>>> import numpy as np
>>> from numpy import linalg as LA
>>> np.set_printoptions(precision=2, suppress=True, linewidth=160)
>>> W0 = np.load("run19.npy")
>>> W0
array([[ 0,  2,  0,  0],
       [-2,  2, -3, -1],
       [-2,  2,  3,  3],
       [-1,  1,  1, -2]])
>>> Q, evecs = LA.qr(W0[:, :3])[0], LA.qr(W0[:, 3:])[0]
>>> sv = LA.svd(Q.T @ evecs, compute_uv=False)
>>> round(LA.norm(Q @ Q.T - evecs @ evecs.T, 2), 2)
np.float64(1.0)
>>> sv
array([0.63])
>>> (sv > 0.9).sum()
np.int64(0)
>>> W0.reshape(-1, 2)
array([[ 0,  2],
       [ 0,  0],
       [-2,  2],
       [-3, -1],
       [-2,  2],
       [ 3,  3],
       [-1,  1],
       [ 1, -2]])
>>> t3 = W0.reshape(4, 2, -1)
>>> print(np.einsum("ihd,jhd->hij", t3, t3).shape)
(2, 4, 4)
>>> print(t3[:, 0])
[[ 0  2]
 [-2  2]
 [-2  2]
 [-1  1]]
>>> t3.sum(axis=1)
array([[ 0,  2],
       [-5,  1],
       [ 1,  5],
       [ 0, -1]])
>>> LA.svd(W0, compute_uv=False)
array([5.28, 4.39, 2.46, 1.33])
>>> np.abs(W0).max()
np.int64(3)
>>> print(W0 - W0[0])
[[ 0  0  0  0]
 [-2  0 -3 -1]
 [-2  0  3  3]
 [-1 -1  1 -2]]
>>> np.unravel_index(np.abs(W0).argmax(), W0.shape)
(np.int64(1), np.int64(2))
>>> print(W0.sum(axis=1))
[ 2 -4  6 -1]
>>> print(round(float(LA.norm(W0)), 2))
7.42
>>> np.diff(W0, axis=0)
array([[-2,  0, -3, -1],
       [ 0,  0,  6,  4],
       [ 1, -1, -2, -5]])
>>> W0.sum(axis=0)
array([-5,  7,  1,  0])
>>> M = np.load("arr.npy")
>>> M
array([[ 3, -2, -2, -5],
       [ 4,  5,  2, -5],
       [ 4, -4, -5, -4],
       [-4,  4, -2, -4]])
>>> Q, Rm = LA.qr(M)
>>> np.trace(Q @ Q.T)
np.float64(4.0)
>>> Rm
array([[-7.55,  2.38,  1.32,  4.64],
       [ 0.  , -7.44, -3.07,  3.5 ],
       [ 0.  ,  0.  ,  5.08,  6.42],
       [ 0.  ,  0.  ,  0.  , -2.65]])
>>> print(np.allclose(Rm.T @ Rm, M.T @ M))
True
